>>> import numpy as np
>>> from numpy import linalg as LA
>>> np.set_printoptions(precision=2, suppress=True, linewidth=120, legacy="1.25")
>>> C = 3 * np.array([[0.6, -0.7, -2.2, 1.6, 0.6], [0.2, 0.9, -0.5, 1.7, 1.1]])
>>> rng = np.random.default_rng(4)
>>> lab = rng.integers(0, 2, 23)
>>> K = C[lab] + rng.normal(size=(23, 5))
>>> print(K)
[[ 0.92  3.21 -2.99  7.35  1.38]
 [ 1.7   2.37 -2.38  4.44  2.63]
 [ 0.98  2.59 -0.02  3.27  3.3 ]
 [-0.29  3.48 -3.62  4.76  3.51]
 [-0.88  3.69 -1.32  6.11  4.26]
 [-0.38  1.9  -1.7   5.85  4.15]
 [-0.11  2.09 -2.3   4.52  3.06]
 [ 1.67 -0.04 -7.11  4.51  2.26]
 [ 0.85 -2.47 -6.59  5.57  0.48]
 [ 1.97  2.35 -1.33  5.95  3.96]
 [ 2.86 -1.93 -6.62  5.12  0.8 ]
 [ 3.01 -2.88 -7.86  6.86  1.66]
 [-0.58  4.55 -1.83  6.16  2.47]
 [ 0.35  1.01 -3.41  4.12  3.22]
 [ 1.4   5.13 -2.53  6.11  2.7 ]
 [ 1.65 -3.58 -8.08  4.02  0.61]
 [ 0.6   2.   -0.25  5.25  3.47]
 [ 1.74  3.22 -1.54  5.01  3.18]
 [ 2.88 -1.32 -6.23  5.6   1.26]
 [ 1.11  1.29 -0.15  5.19  3.48]
 [ 2.4  -2.11 -6.85  5.99  1.92]
 [-0.32  3.14 -3.21  6.76  3.13]
 [ 1.85  0.16 -4.45  4.92  2.42]]
>>> Ac = K - K.mean(axis=0)
>>> evecs = LA.svd(Ac)[2][:2]
>>> M2 = Ac - Ac @ evecs.T @ evecs
>>> print(np.round(np.cov(Ac @ evecs.T, rowvar=False), 2) + 0)
[[13.3   0.  ]
 [ 0.    1.51]]
>>> print(np.round(LA.norm(M2) / LA.norm(Ac), 2))
0.34
>>> m1 = np.loadtxt("layer10.csv", delimiter=",")
>>> print(m1)
[[ 2.  3.  4.  5.  6.]
 [ 7.  8.  9. 10. 11.]
 [12. 13. 14. 15. 16.]]
>>> print(np.unique(m1.round(6), axis=0).shape)
(3, 5)
>>> print(round(float(np.trace(LA.pinv(m1) @ m1)), 2))
2.0
